$ python3 -q
>>> import numpy as np
>>> from numpy import linalg as LA
>>> np.set_printoptions(suppress=True, linewidth=200)
>>> other = np.array([[-5, -5, 4], [3, 3, 0], [-3, 5, -1]])
>>> Z = np.array([[-2, 1, 2], [-3, -1, -2], [0, 3, 3]])
>>> data = np.block([[other, np.array([[4, 5, 2], [-4, 9, -7], [-6, -7, 9]])], [np.zeros((3, 3)), Z]])
>>> data
array([[-5., -5.,  4.,  4.,  5.,  2.],
       [ 3.,  3.,  0., -4.,  9., -7.],
       [-3.,  5., -1., -6., -7.,  9.],
       [ 0.,  0.,  0., -2.,  1.,  2.],
       [ 0.,  0.,  0., -3., -1., -2.],
       [ 0.,  0.,  0.,  0.,  3.,  3.]])
>>> rng = np.random.default_rng(5)
>>> other = data + rng.integers(-2, 3, (6, 5)) @ rng.integers(-2, 3, (5, 6))
>>> other
array([[-8.,  3.,  2., -1., 12.,  4.],
       [ 0.,  3., -6., -8., 13., -3.],
       [-5., -2., -4., -7., -8., 13.],
       [-6., -2., 12.,  0., -1.,  4.],
       [ 2., -7.,  4., -5., -1., -1.],
       [ 5., -1.,  5.,  6., -3., -3.]])
>>> np.round(LA.svd(other - data, compute_uv=False), 2) + 0
array([20.02, 13.18, 12.38,  5.37,  0.28,  0.  ])
>>> np.abs(other - data).sum(axis=1)
array([27., 21., 18., 26., 16., 29.])
>>> LA.matrix_rank(other - data, tol=1e-8)
np.int64(5)
>>> other - data
array([[-3.,  8., -2., -5.,  7.,  2.],
       [-3.,  0., -6., -4.,  4.,  4.],
       [-2., -7., -3., -1., -1.,  4.],
       [-6., -2., 12.,  2., -2.,  2.],
       [ 2., -7.,  4., -2.,  0.,  1.],
       [ 5., -1.,  5.,  6., -6., -6.]])
>>> m1 = np.array([[-4, 1, -6, 0, 9, 3, 7, 7, -8],
...     [2, -3, -2, -6, 0, 5, 0, -4, 6],
...     [-5, 2, 2, 0, 0, -9, -8, -5, 9],
...     [1, 9, -1, -5, 9, 9, 3, 6, 5],
...     [-5, 3, -1, 4, 2, 1, 5, -6, 5],
...     [-9, -4, 9, 7, -3, 0, 6, 6, 3],
...     [-9, 6, 7, -9, 0, 6, -3, -4, 5],
...     [5, -5, -5, 4, 6, -3, 2, 1, -2],
...     [-9, 3, 0, -4, 8, 2, -3, 7, 5]])
>>> m1
array([[-4,  1, -6,  0,  9,  3,  7,  7, -8],
       [ 2, -3, -2, -6,  0,  5,  0, -4,  6],
       [-5,  2,  2,  0,  0, -9, -8, -5,  9],
       [ 1,  9, -1, -5,  9,  9,  3,  6,  5],
       [-5,  3, -1,  4,  2,  1,  5, -6,  5],
       [-9, -4,  9,  7, -3,  0,  6,  6,  3],
       [-9,  6,  7, -9,  0,  6, -3, -4,  5],
       [ 5, -5, -5,  4,  6, -3,  2,  1, -2],
       [-9,  3,  0, -4,  8,  2, -3,  7,  5]])
>>> def softmax(z):
...     e = np.exp(z - z.max(axis=-1, keepdims=True))
...     return e / e.sum(axis=-1, keepdims=True)
... 
>>> np.round(softmax(m1[8]), 2) + 0
array([0.  , 0.  , 0.  , 0.  , 0.7 , 0.  , 0.  , 0.26, 0.03])
>>> scores = m1 @ m1.T / np.sqrt(9)
>>> softmax(scores).round(6).argmax(axis=1)
array([0, 1, 2, 3, 4, 5, 6, 7, 8])
>>> np.round(softmax(scores)[8] @ m1, 2) + 0
array([-9.,  3.,  0., -4.,  8.,  2., -3.,  7.,  5.])
